$ python3 -q
>>> import numpy as np
>>> np.set_printoptions(precision=2, suppress=True, linewidth=160, sign=" ")
>>> F = np.load("layer18.npy")
>>> F
array([[ 1,  1,  2, -3, -2,  0,  0],
       [ 3, -2,  2,  1,  1,  3, -1],
       [ 2,  3, -2, -2,  1, -1,  0],
       [13, -7, 10,  1,  2, 12, -4]])
>>> U, sigma, vt = np.linalg.svd(F)
>>> V = vt[:(sigma > 1e-8).sum()]
>>> rng = np.random.default_rng(6560)
>>> x = F[2] + 2 * F[1] + rng.integers(2) * np.eye(7)[4]
>>> x
array([ 8., -1.,  2.,  0.,  4.,  5., -2.])
>>> np.diag(V.T @ V)
array([ 0.7 ,  0.44,  0.55,  0.55,  0.41,  0.31,  0.04])
>>> np.round(np.linalg.norm(x - V.T @ V @ x), 2)
np.float64(0.77)
>>> B = F + rng.integers(-2, 3, (4, 3)) @ rng.integers(-2, 3, (3, 7))
>>> B
array([[ 3, -1,  7, -5, -5,  4,  0],
       [ 6,  1,  4,  4,  1,  2, -2],
       [-2,  1, -7, -4,  2, -1,  0],
       [17, -2, 12,  6,  3,  9, -5]])
>>> np.abs(B - F).sum(axis=1)
array([ 18,  13,  14,  21])
>>> np.linalg.matrix_rank(B - F, tol=1e-8)
np.int64(3)
>>> rk = np.linalg.matrix_rank(F)
>>> rk
np.int64(3)
>>> null = np.linalg.svd(F)[2][rk:].T
>>> [int(np.linalg.matrix_rank(F[:i])) for i in range(1, len(F) + 1)]
[1, 2, 3, 3]
>>> np.allclose(F @ null, 0)
True
>>> [int(np.linalg.matrix_rank(F[:, :j + 1])) for j in range(7)]
[1, 2, 3, 3, 3, 3, 3]
>>> np.round(F @ null, 2) + 0
array([[ 0.,  0.,  0.,  0.],
       [ 0.,  0.,  0.,  0.],
       [ 0.,  0.,  0.,  0.],
       [ 0.,  0.,  0.,  0.]])
>>> null.shape
(7, 4)
>>> B = F / np.linalg.norm(F, axis=1, keepdims=True)
>>> C2 = B @ B.T
>>> np.linalg.norm(B, axis=1)
array([ 1.,  1.,  1.,  1.])
>>> (C2 - 2 * np.eye(4)).round(6).argmax(axis=1)
array([ 2,  3,  0,  1])
>>> C2[3]
array([ 0.2 ,  0.98, -0.26,  1.  ])
>>> (np.abs(C2) > 0.9).astype(int)
array([[ 1,  0,  0,  0],
       [ 0,  1,  0,  1],
       [ 0,  0,  1,  0],
       [ 0,  1,  0,  1]])
>>> mat = np.arange(35).reshape(5, 7) + -3
>>> mat
array([[-3, -2, -1,  0,  1,  2,  3],
       [ 4,  5,  6,  7,  8,  9, 10],
       [11, 12, 13, 14, 15, 16, 17],
       [18, 19, 20, 21, 22, 23, 24],
       [25, 26, 27, 28, 29, 30, 31]])
>>> np.abs(np.diag(np.linalg.qr(mat)[1])) > 1e-9
array([ True,  True, False, False, False])
>>> np.round(mat @ np.linalg.pinv(mat) @ mat, 2) + 0
array([[-3., -2., -1.,  0.,  1.,  2.,  3.],
       [ 4.,  5.,  6.,  7.,  8.,  9., 10.],
       [11., 12., 13., 14., 15., 16., 17.],
       [18., 19., 20., 21., 22., 23., 24.],
       [25., 26., 27., 28., 29., 30., 31.]])
>>> round(np.trace(np.linalg.pinv(mat) @ mat), 2)
np.float64(2.0)
>>> np.allclose(mat[:-1].T @ np.linalg.lstsq(mat[:-1].T, mat[-1])[0], mat[-1])
True
>>> U, sigma, vt = np.linalg.svd(mat)
>>> V = vt[:(sigma > 1e-8).sum()]
>>> x = mat[3] + -2 * mat[0] + rng.integers(2) * np.eye(7)[6]
>>> x
array([ 24.,  23.,  22.,  21.,  20.,  19.,  18.])
>>> np.diag(V.T @ V)
array([ 0.46,  0.29,  0.18,  0.14,  0.18,  0.29,  0.46])
>>> np.round(V.T @ V, 2) + 0
array([[ 0.46,  0.36,  0.25,  0.14,  0.04, -0.07, -0.18],
       [ 0.36,  0.29,  0.21,  0.14,  0.07,  0.  , -0.07],
       [ 0.25,  0.21,  0.18,  0.14,  0.11,  0.07,  0.04],
       [ 0.14,  0.14,  0.14,  0.14,  0.14,  0.14,  0.14],
       [ 0.04,  0.07,  0.11,  0.14,  0.18,  0.21,  0.25],
       [-0.07,  0.  ,  0.07,  0.14,  0.21,  0.29,  0.36],
       [-0.18, -0.07,  0.04,  0.14,  0.25,  0.36,  0.46]])
>>> arr = np.loadtxt("sample18.csv", delimiter=",")
>>> arr
array([[ 28.,   0.,  25.],
       [  0.,   3.,   0.],
       [ 25.,   0.,  28.]])
>>> x = np.ones(3)
>>> for _ in range(6):
...     x = arr @ x
...     x /= np.linalg.norm(x)
...     print(round(x @ arr @ x, 2))
... 
52.92
53.0
53.0
53.0
53.0
53.0
>>> x.round(2) + 0
array([ 0.71,  0.  ,  0.71])
>>> M = np.load("arr.npy")
>>> M
array([[ 4.3,  5. ,  5. ,  2. ],
       [ 4. ,  4.3,  3. ,  1. ],
       [ 3. ,  3. ,  2.3,  4. ],
       [ 4. ,  5. ,  5. ,  2.3]])
>>> f = np.array([5, 5, 1, 2])
>>> B = M + np.outer(f, np.eye(4)[3])
>>> np.linalg.matrix_rank(B - M)
np.int64(1)
>>> np.linalg.matrix_rank(np.linalg.inv(B) - np.linalg.inv(M), tol=1e-8)
np.int64(1)
>>> round(np.linalg.det(B) / np.linalg.det(M), 2), round(1 + np.linalg.solve(M, f)[3], 2)
(np.float64(-0.44), np.float64(-0.44))
>>> B = np.linalg.inv(M)
>>> B
array([[ 3.04, -0.16,  0.29, -3.08],
       [-3.83,  0.92, -0.27,  3.41],
       [ 1.53, -0.72, -0.09, -0.85],
       [-0.29, -0.16,  0.29,  0.25]])
>>> round(np.linalg.cond(M), 2)
np.float64(103.67)
>>> round(np.linalg.slogdet(M)[0], 2)
np.float64(-1.0)
>>> (np.abs(B) > 1e-9).astype(int)
array([[ 1,  1,  1,  1],
       [ 1,  1,  1,  1],
       [ 1,  1,  1,  1],
       [ 1,  1,  1,  1]])
>>> np.round(np.linalg.det(M) * np.linalg.det(B), 2)
np.float64(1.0)
>>> A = np.loadtxt("w.csv", delimiter=",")
>>> A
array([[  6.18,  -3.51,   4.04,  -4.61,   5.02],
       [  1.84,  -3.71,   4.98,  -2.54,   0.29],
       [ -1.23,   0.01,   2.93, -12.46,  -5.26],
       [  3.72,  -1.77,   4.53,  -3.  ,   3.42],
       [  2.89,  -2.35,   3.85,  -1.87,   2.35],
       [  2.88,  -3.03,   4.73,  -0.78,   3.42],
       [ -2.22,   0.1 ,   5.75, -11.37,  -5.14],
       [  2.87,  -3.96,   3.54,  -1.23,   1.85],
       [  4.  ,  -2.28,   2.85,  -2.62,   4.04],
       [ -1.43,  -0.21,   5.46, -12.06,  -4.5 ],
       [ -1.23,   2.54,   2.92, -10.3 ,  -3.06],
       [  3.72,  -4.64,   5.05,  -3.86,   5.07],
       [ -2.65,   1.97,   3.34,  -9.6 ,  -6.36],
       [ -1.71,   1.46,   5.52,  -9.94,  -5.28],
       [ -1.06,   2.45,   3.91,  -9.96,  -4.4 ],
       [  3.02,  -3.77,   5.88,  -2.57,   6.16],
       [ -2.86,   1.78,   2.72, -10.91,  -6.96],
       [  2.38,  -2.74,   2.91,  -3.93,   2.53],
       [  3.17,  -4.98,   1.66,  -3.72,   2.82],
       [ -0.93,   2.79,   3.86, -11.99,  -4.79],
       [  2.13,  -0.46,   4.51,  -1.26,   2.9 ]])
>>> B = np.c_[A[:, :4] @ np.array([[-1, 1, -3, 2], [0, -1, 0, -2], [1, -1, -1, 3], [0, 0, 3, 1]]), np.array([2, 1, 3, 2, 3, 0, 3, 1, 0, 3, 0, 1, 0, 0, 2, 1, 3, 2, 2, 2, 2])]
>>> B
array([[ -2.14,   5.65, -36.41,  26.89,   2.  ],
       [  3.14,   0.57, -18.12,  23.5 ,   1.  ],
       [  4.16,  -4.17, -36.62,  -6.15,   3.  ],
       [  0.81,   0.96, -24.69,  21.57,   2.  ],
       [  0.96,   1.39, -18.13,  20.16,   3.  ],
       [  1.85,   1.18, -15.71,  25.23,   0.  ],
       [  7.97,  -8.07, -33.2 ,   1.24,   3.  ],
       [  0.67,   3.29, -15.84,  23.05,   1.  ],
       [ -1.15,   3.43, -22.71,  18.49,   0.  ],
       [  6.89,  -6.68, -37.35,   1.88,   3.  ],
       [  4.15,  -6.69, -30.13,  -9.08,   0.  ],
       [  1.33,   3.31, -27.79,  28.01,   1.  ],
       [  5.99,  -7.96, -24.19,  -8.82,   0.  ],
       [  7.23,  -8.69, -30.21,   0.28,   0.  ],
       [  4.97,  -7.42, -30.61,  -5.25,   2.  ],
       [  2.86,   0.91, -22.65,  28.65,   1.  ],
       [  5.58,  -7.36, -26.87, -12.03,   3.  ],
       [  0.53,   2.21, -21.84,  15.04,   2.  ],
       [ -1.51,   6.49, -22.33,  17.56,   2.  ],
       [  4.79,  -7.58, -37.04,  -7.85,   2.  ],
       [  2.38,  -1.92, -14.68,  17.45,   2.  ]])
>>> np.round(np.linalg.lstsq(A, B[:, 0])[0], 2) + 0
array([-1.,  0.,  1.,  0.,  0.])
>>> np.linalg.norm(np.linalg.qr(A)[0].T @ B, axis=0) ** 2 / ((B ** 2).sum(axis=0) + 1e-12)
array([ 1.  ,  1.  ,  1.  ,  1.  ,  0.73])
>>> np.linalg.matrix_rank(np.c_[A, B])
np.int64(6)
>>> np.round(np.linalg.norm(B - A @ np.linalg.lstsq(A, B)[0], axis=0), 2) + 0
array([ 0.  ,  0.  ,  0.  ,  0.  ,  4.55])
>>> W0 = np.loadtxt("block8.csv", delimiter=",")
>>> W0
array([[ 1.  ,  0.  ,  0.  ,  0.  ,  0.  ],
       [ 0.  ,  1.  ,  0.  ,  0.  ,  0.  ],
       [ 0.  ,  0.  ,  1.  ,  0.  ,  0.  ],
       [ 0.  ,  0.  ,  0.  ,  0.31, -0.95],
       [ 0.  ,  0.  ,  0.  ,  0.95,  0.31]])
>>> W = np.array([[2, 5, -6, 6, 4],
...     [9, -5, -1, 6, 8],
...     [3, -8, 9, 5, 5],
...     [-9, 7, -7, 5, -9],
...     [-2, 7, -8, -5, 4]])
>>> coef = np.array([2, 2, -1, -2, 0])
>>> H = np.maximum(W0 @ W + coef, 0)
>>> np.linalg.matrix_rank(H)
np.int64(5)
>>> Z = np.array([[1, 1, 1], [2, 1, 2], [0, 0, 2], [2, 1, 2], [1, 0, 0]])
>>> H @ Z
array([[ 30.  ,  15.  ,  26.  ],
       [ 27.  ,  15.  ,  19.  ],
       [ 16.  ,   8.  ,  27.  ],
       [  9.72,   5.42,  18.61],
       [ 24.06,  12.03,  24.06]])
>>> W @ Z
array([[ 28,  13,  12],
       [ 19,  10,   9],
       [  2,   0,  15],
       [  6,   3,   1],
       [  6,   0, -14]])
>>> (H @ Z).round(6).argmax(axis=1)
array([ 0,  0,  2,  2,  0])
>>> np.linalg.svd(W0, compute_uv=False)
array([ 1.,  1.,  1.,  1.,  1.])
>>> np.round(W0.T @ W0, 2) + 0
array([[ 1.,  0.,  0.,  0.,  0.],
       [ 0.,  1.,  0.,  0.,  0.],
       [ 0.,  0.,  1.,  0.,  0.],
       [ 0.,  0.,  0.,  1.,  0.],
       [ 0.,  0.,  0.,  0.,  1.]])
>>> ang = np.radians(36)
>>> r_ = np.eye(5)
>>> r_[0, 0] = r_[1, 1] = np.cos(ang)
>>> r_[0, 1], r_[1, 0] = -np.sin(ang), np.sin(ang)
>>> r_
array([[ 0.81, -0.59,  0.  ,  0.  ,  0.  ],
       [ 0.59,  0.81,  0.  ,  0.  ,  0.  ],
       [ 0.  ,  0.  ,  1.  ,  0.  ,  0.  ],
       [ 0.  ,  0.  ,  0.  ,  1.  ,  0.  ],
       [ 0.  ,  0.  ,  0.  ,  0.  ,  1.  ]])
>>> B = W0 @ r_.T
>>> np.allclose(np.linalg.norm(W0, axis=1), np.linalg.norm(B, axis=1))
True
>>> E = np.array([[-2, 1, -5, 1, 2],
...     [1, 10, 3, 8, 0],
...     [-5, 3, 2, -7, -5],
...     [1, 8, -7, -2, 4],
...     [2, 0, -5, 4, 10]])
>>> q, r_ = np.linalg.qr(E)
>>> np.abs(np.diag(r_))
array([  5.92,  13.19,  10.15,   7.41,   4.25])
>>> m1 = np.load("out10.npy")
>>> m1
array([[ 2,  2,  0],
       [ 2,  2,  2],
       [ 0,  2,  2]])
>>> vals, V = np.linalg.eigvalsh(m1)
Traceback (most recent call last):
  File "<python-input-91>", line 1, in <module>
    vals, V = np.linalg.eigvalsh(m1)
    ^^^^^^^
ValueError: too many values to unpack (expected 2)
>>> vals, V = np.linalg.eigh(m1)
>>> np.abs(V[:, -1])
array([ 0.5 ,  0.71,  0.5 ])
>>> round(vals.sum(), 2), np.trace(m1)
(np.float64(6.0), np.int64(6))
>>> np.round(V.T @ V, 2) + 0
array([[ 1.,  0.,  0.],
       [ 0.,  1.,  0.],
       [ 0.,  0.,  1.]])
>>> np.round(V @ np.diag(vals) @ V.T, 2) + 0
array([[ 2.,  2.,  0.],
       [ 2.,  2.,  2.],
       [ 0.,  2.,  2.]])
